$ ipython --no-banner

In [1]: import numpy as np

In [2]: from numpy import linalg as LA

In [3]: np.set_printoptions(precision=2, suppress=True, linewidth=140, legacy="1.25")

In [4]: rnd = lambda a: np.round(a, 2) + 0

In [5]: mat = np.load("w.npy")

In [6]: mat
Out[6]: 
array([[-2, -1,  0],
       [ 1,  2,  3],
       [ 4,  5,  6]])

In [7]: # rows and columns are dependent

In [8]: U, sv, Vh = LA.svd(mat, full_matrices=False)

In [9]: rnd(np.cumsum(sv ** 2) / np.sum(sv ** 2))
Out[9]: array([0.96, 1.  , 1.  ])

In [10]: rnd(U.T @ mat @ Vh.T)
Out[10]: 
array([[9.62, 0.  , 0.  ],
       [0.  , 1.87, 0.  ],
       [0.  , 0.  , 0.  ]])

In [11]: np.abs(U[:, 0]).round(6).argmax()
Out[11]: 2

In [12]: (sv > 1e-8).sum()
Out[12]: 2

In [13]: rnd(np.abs(Vh[0]))
Out[13]: array([0.45, 0.57, 0.69])

In [14]: rank = LA.matrix_rank(mat)

In [15]: rank
Out[15]: 2

In [16]: ns = LA.svd(mat)[2][rank:].T

In [17]: np.allclose(mat @ ns, 0)
Out[17]: True

In [18]: [int(LA.matrix_rank(mat[:i])) for i in range(1, len(mat) + 1)]
Out[18]: [1, 2, 2]

In [19]: [int(LA.matrix_rank(np.delete(mat, i, axis=0))) for i in range(3)]
Out[19]: [2, 2, 2]

In [20]: rnd(ns @ ns.T)
Out[20]: 
array([[ 0.17, -0.33,  0.17],
       [-0.33,  0.67, -0.33],
       [ 0.17, -0.33,  0.17]])

In [21]: rnd(mat @ ns)
Out[21]: 
array([[0.],
       [0.],
       [0.]])

In [22]: rnd(ns[:, 0] / ns[np.abs(ns[:, 0]).round(6).argmax(), 0])
Out[22]: array([-0.5,  1. , -0.5])

In [23]: A2 = mat / LA.norm(mat, axis=1, keepdims=True)

In [24]: C2 = A2 @ A2.T

In [25]: (C2 - 2 * np.eye(3)).round(6).argmax(axis=1)
Out[25]: array([1, 2, 1])

In [26]: rnd(C2)
Out[26]: 
array([[ 1.  , -0.48, -0.66],
       [-0.48,  1.  ,  0.97],
       [-0.66,  0.97,  1.  ]])

In [27]: np.abs(np.diag(LA.qr(mat)[1])) > 1e-9
Out[27]: array([ True,  True, False])

In [28]: LA.lstsq(mat[:-1].T, mat[-1])[2]
Out[28]: 2

In [29]: K = np.load("out8.npy")

In [30]: K
Out[30]: 
array([[ 138,    1, -139,  -69,   27],
       [   1,   33,  -15,  -16,  -58],
       [-139,  -15,  149,   86,    0],
       [ -69,  -16,   86,   74,   22],
       [  27,  -58,    0,   22,  110]])

In [31]: # symmetric

In [32]: W1 = np.array([[1, -1], [-1, -2], [2, 1], [0, -2], [1, 1]])

In [33]: c = np.array([-2, -2])

In [34]: hid = np.maximum(K @ W1 + c, 0)

In [35]: hid
Out[35]: 
array([[  0,   0],
       [  0,   0],
       [172, 144],
       [139,  59],
       [193, 153]])

In [36]: (hid > 0).astype(int)
Out[36]: 
array([[0, 0],
       [0, 0],
       [1, 1],
       [1, 1],
       [1, 1]])

In [37]: (hid > 0).mean(axis=0)
Out[37]: array([0.6, 0.6])

In [38]: W2 = np.array([[1, 1, 2], [-2, -2, 1]])

In [39]: W1 @ W2
Out[39]: 
array([[ 3,  3,  1],
       [ 3,  3, -4],
       [ 0,  0,  5],
       [ 4,  4, -2],
       [-1, -1,  3]])

In [40]: rank = LA.matrix_rank(K)

In [41]: rank
Out[41]: 3

In [42]: ns = LA.svd(K)[2][rank:].T

In [43]: ns.shape
Out[43]: (5, 2)

In [44]: np.allclose(K @ ns, 0)
Out[44]: True

In [45]: [int(LA.matrix_rank(K[:, :j + 1])) for j in range(5)]
Out[45]: [1, 2, 3, 3, 3]

In [46]: E = np.loadtxt("sample3.csv", delimiter=",")

In [47]: rnd(E)
Out[47]: 
array([[-0.38,  0.18, -0.89, -0.17],
       [ 0.88, -0.24, -0.4 , -0.13],
       [ 0.11,  0.19, -0.19,  0.96],
       [-0.27, -0.93, -0.11,  0.2 ]])

In [48]: f = np.array([-2, 0, 0, 1])

In [49]: A2 = E + np.outer(f, np.eye(4)[1])

In [50]: LA.matrix_rank(LA.inv(A2) - LA.inv(E), tol=1e-8)
Out[50]: 1

In [51]: rnd(LA.det(A2) / LA.det(E)), rnd(1 + LA.solve(E, f)[1])
Out[51]: (-0.3, -0.3)

In [52]: LA.matrix_rank(A2 - E)
Out[52]: 1

In [53]: rnd(A2)
Out[53]: 
array([[-0.38, -1.82, -0.89, -0.17],
       [ 0.88, -0.24, -0.4 , -0.13],
       [ 0.11,  0.19, -0.19,  0.96],
       [-0.27,  0.07, -0.11,  0.2 ]])

In [54]: rnd(LA.norm(E, axis=0))
Out[54]: array([1., 1., 1., 1.])

In [55]: rnd(E.T @ E)
Out[55]: 
array([[1., 0., 0., 0.],
       [0., 1., 0., 0.],
       [0., 0., 1., 0.],
       [0., 0., 0., 1.]])

In [56]: rnd(E @ E.T)
Out[56]: 
array([[1., 0., 0., 0.],
       [0., 1., 0., 0.],
       [0., 0., 1., 0.],
       [0., 0., 0., 1.]])

In [57]: x = np.array([4, 7, 2, 7])

In [58]: target = E @ x

In [59]: rnd(target)
Out[59]: array([-3.22,  0.13,  8.12, -6.46])

In [60]: rnd(LA.solve(E.T, E[1]))
Out[60]: array([0., 1., 0., 0.])

In [61]: rnd(LA.solve(E, 2 * target))
Out[61]: array([ 8., 14.,  4., 14.])

In [62]: A2 = np.array([[0, -2, 0], [-1, 1, -1], [1, 0, 0]])

In [63]: feats = np.triu(A2, 1)

In [64]: feats
Out[64]: 
array([[ 0, -2,  0],
       [ 0,  0, -1],
       [ 0,  0,  0]])

In [65]: # triangular

In [66]: rng = np.random.default_rng(5362)

In [67]: idx = rng.permutation(3)

In [68]: idx
Out[68]: array([0, 2, 1])

In [69]: A2 = feats[idx][:, idx]

In [70]: rnd(np.sort(np.abs(LA.eigvals(A2))))
Out[70]: array([0., 0., 0.])

In [71]: LA.matrix_rank(mat, rtol=0.1)
Out[71]: 2

In [72]: [round(float(x), 2) for x in LA.svd(mat, compute_uv=False)[:3]]
Out[72]: [9.62, 1.87, 0.0]

In [73]: A = np.load("case14.npy")

In [74]: A
Out[74]: 
array([[ 0.6 , -0.4 ,  1.32, -0.6 ],
       [ 1.  ,  0.  ,  1.92,  0.1 ],
       [ 1.2 , -0.1 ,  2.66,  1.6 ],
       [ 0.9 ,  0.4 ,  1.9 , -1.1 ],
       [-1.  ,  1.1 , -2.41,  0.4 ],
       [ 0.6 , -1.  ,  0.59,  0.2 ],
       [ 2.1 , -1.2 ,  4.5 ,  1.3 ],
       [ 1.3 , -0.7 ,  2.35,  0.6 ],
       [-0.7 ,  0.  , -1.56,  0.8 ],
       [-0.1 , -1.4 ,  0.25,  1.7 ],
       [ 1.3 ,  0.1 ,  2.66,  2.  ],
       [ 0.  ,  1.1 ,  0.12, -2.2 ],
       [-0.4 ,  0.  , -0.42, -1.3 ],
       [-0.2 ,  1.  , -0.44,  2.6 ],
       [-1.  ,  0.2 , -2.56,  0.  ],
       [ 0.9 , -1.9 ,  1.71,  0.8 ],
       [ 0.4 ,  0.  ,  0.65,  0.5 ],
       [-0.7 , -0.7 , -1.29, -0.1 ],
       [-0.6 ,  1.5 , -1.01,  0.8 ],
       [ 1.  ,  0.1 ,  1.85, -0.3 ]])

In [75]: W2 = A[[14, 18]].astype(float)

In [76]: for _ in range(5):
    ...:     idx = LA.norm(A[:, None] - W2, axis=-1).argmin(axis=1)
    ...:     W2 = np.array([A[idx == j].mean(axis=0) for j in range(2)])
    ...: 

In [77]: idx
Out[77]: array([1, 1, 1, 1, 0, 1, 1, 1, 0, 1, 1, 0, 0, 0, 0, 1, 1, 0, 0, 1])

In [78]: rnd(W2)
Out[78]: 
array([[-0.57,  0.52, -1.2 ,  0.13],
       [ 0.93, -0.51,  1.86,  0.57]])

In [79]: np.bincount(idx)
Out[79]: array([ 8, 12])

In [80]: np.abs(W2[1] - W2[0]).argmax()
Out[80]: 2

In [81]: rnd(W2[1] - W2[0])
Out[81]: array([ 1.51, -1.03,  3.06,  0.44])

In [82]: X = np.array([[-1.0, 1.0, 1.0, 0.0],
    ...:     [0.0, -1.0, 1.0, 0.0],
    ...:     [-2.0, -2.0, -1.0, 0.0],
    ...:     [0.0, 0.0, 0.0, 2.0]])

In [83]: X
Out[83]: 
array([[-1.,  1.,  1.,  0.],
       [ 0., -1.,  1.,  0.],
       [-2., -2., -1.,  0.],
       [ 0.,  0.,  0.,  2.]])

In [84]: A2 = LA.inv(X)

In [85]: rnd(LA.slogdet(X)[0])
Out[85]: -1.0

In [86]: rnd(LA.cond(X))
Out[86]: 2.25

In [87]: rnd(LA.det(X) * LA.det(A2))
Out[87]: 1.0

In [88]: (np.abs(A2) > 1e-9).astype(int)
Out[88]: 
array([[1, 1, 1, 0],
       [1, 1, 1, 0],
       [1, 1, 1, 0],
       [0, 0, 0, 1]])

In [89]: rnd(A2)
Out[89]: 
array([[-0.43,  0.14, -0.29,  0.  ],
       [ 0.29, -0.43, -0.14,  0.  ],
       [ 0.29,  0.57, -0.14,  0.  ],
       [ 0.  ,  0.  ,  0.  ,  0.5 ]])

In [90]: rnd(LA.inv(A2))
Out[90]: 
array([[-1.,  1.,  1.,  0.],
       [ 0., -1.,  1.,  0.],
       [-2., -2., -1.,  0.],
       [ 0.,  0.,  0.,  2.]])

In [91]: rnd(X @ A2)
Out[91]: 
array([[1., 0., 0., 0.],
       [0., 1., 0., 0.],
       [0., 0., 1., 0.],
       [0., 0., 0., 1.]])

In [92]: rnd(LA.norm(X, 1)), rnd(LA.norm(X, np.inf))
Out[92]: (4.0, 5.0)

In [93]: X[2] @ X[0]
Out[93]: -1.0

In [94]: rnd(LA.norm(X, axis=0))
Out[94]: array([2.24, 2.45, 1.73, 2.  ])

In [95]: rnd(LA.norm(X, axis=1))
Out[95]: array([1.73, 1.41, 3.  , 2.  ])

In [96]: LA.norm(X, axis=1).argmax()
Out[96]: 2

In [97]: rnd(LA.norm(X[2] - X[0]))
Out[97]: 3.74

In [98]: rnd(LA.norm(X[2], 1)), rnd(LA.norm(X[2], np.inf))
Out[98]: (5.0, 2.0)

In [99]: M = np.loadtxt("dump.csv", delimiter=",")

In [100]: M
Out[100]: 
array([[ 0.,  8.,  1., -4.],
       [ 0.,  0., -3.,  3.],
       [ 0.,  0.,  0.,  3.],
       [ 0.,  0.,  0.,  0.]])

In [101]: x = np.array([0, -1, -6, -9])

In [102]: a = np.maximum(M @ x, 0)

In [103]: M.T @ a
Out[103]: array([  0., 176.,  22., -88.])

In [104]: rnd(np.tanh(M @ x))
Out[104]: array([ 1., -1., -1.,  0.])

In [105]: A2 = X + rng.integers(-2, 3, (4, 1)) @ rng.integers(-2, 3, (1, 4))

In [106]: A2
Out[106]: 
array([[-5.,  1.,  5.,  0.],
       [-4., -1.,  5.,  0.],
       [-6., -2.,  3.,  0.],
       [ 0.,  0.,  0.,  2.]])

In [107]: A2 - X
Out[107]: 
array([[-4.,  0.,  4.,  0.],
       [-4.,  0.,  4.,  0.],
       [-4.,  0.,  4.,  0.],
       [ 0.,  0.,  0.,  0.]])

In [108]: np.abs(A2 - X).sum(axis=1)
Out[108]: array([8., 8., 8., 0.])

In [109]: m1 = np.array([[0.08, 1.15, 0.09],
     ...:     [0.17, 0.43, 0.14],
     ...:     [0.17, -2.64, -0.06],
     ...:     [0.21, -1.16, 0.0],
     ...:     [0.29, 0.89, 0.08],
     ...:     [-0.08, -2.23, -0.13],
     ...:     [0.03, -1.34, -0.12],
     ...:     [0.04, -2.75, 0.19],
     ...:     [0.05, -3.67, 0.03],
     ...:     [0.04, -2.7, 0.2],
     ...:     [0.07, 0.42, 0.1],
     ...:     [0.13, 1.03, -0.06],
     ...:     [0.03, -0.37, -0.04],
     ...:     [0.02, 2.04, -0.04],
     ...:     [-0.06, 0.98, -0.06],
     ...:     [0.04, -1.6, -0.2]])

In [110]: # column 1 dominates

In [111]: x = np.array([8, -8, -1, 6])

In [112]: rnd(np.abs(LA.eigvals(E)))
Out[112]: array([1., 1., 1., 1.])

In [113]: [p for p in range(1, 25) if np.allclose(LA.matrix_power(E, p), np.eye(4))]
Out[113]: []

In [114]: Xs = (m1 - m1.mean(axis=0)) / m1.std(axis=0)

In [115]: np.argwhere(np.abs(Xs) > 2)
Out[115]: array([[4, 0]])

In [116]: rnd(Xs.std(axis=0))
Out[116]: array([1., 1., 1.])

In [117]: c = LA.lstsq(np.delete(Xs, 1, axis=1), Xs[:, 1])[0]

In [118]: rnd(c)
Out[118]: array([ 0.19, -0.08])

In [119]: U, sv, Vh = LA.svd(m1)

In [120]: np.argmax(sv[:-1] / (sv[1:] + 1e-6)) + 1
Out[120]: 1

In [121]: A2 = U[:, :1] @ np.diag(sv[:1]) @ Vh[:1]

In [122]: LA.matrix_rank(A2)
Out[122]: 1

In [123]: rnd(np.abs(m1 - A2).max())
Out[123]: 0.3

In [124]: rnd(LA.norm(m1 - A2, 2)), rnd(sv[1])
Out[124]: (0.53, 0.53)

In [125]: x = np.array([5, 5, 0])

In [126]: target = m1 @ x

In [127]: c, lr = np.zeros(3), 1 / LA.norm(m1, 2) ** 2

In [128]: for i in range(3):
     ...:     c -= lr * m1.T @ (m1 @ c - target)
     ...:     if i % 1 == 0: print(i, round(LA.norm(m1 @ c - target), 2))
     ...: 
0 2.41
1 2.4
2 2.39

In [129]: rnd(c)
Out[129]: array([0.02, 4.96, 0.  ])

In [130]: rnd(LA.norm(m1, 2))
Out[130]: 7.4

In [131]: rnd(LA.norm(m1, axis=0))
Out[131]: array([0.48, 7.4 , 0.45])

In [132]: rnd(LA.norm(m1, axis=1))
Out[132]: array([1.16, 0.48, 2.65, 1.18, 0.94, 2.24, 1.35, 2.76, 3.67, 2.71, 0.44, 1.04, 0.37, 2.04, 0.98, 1.61])
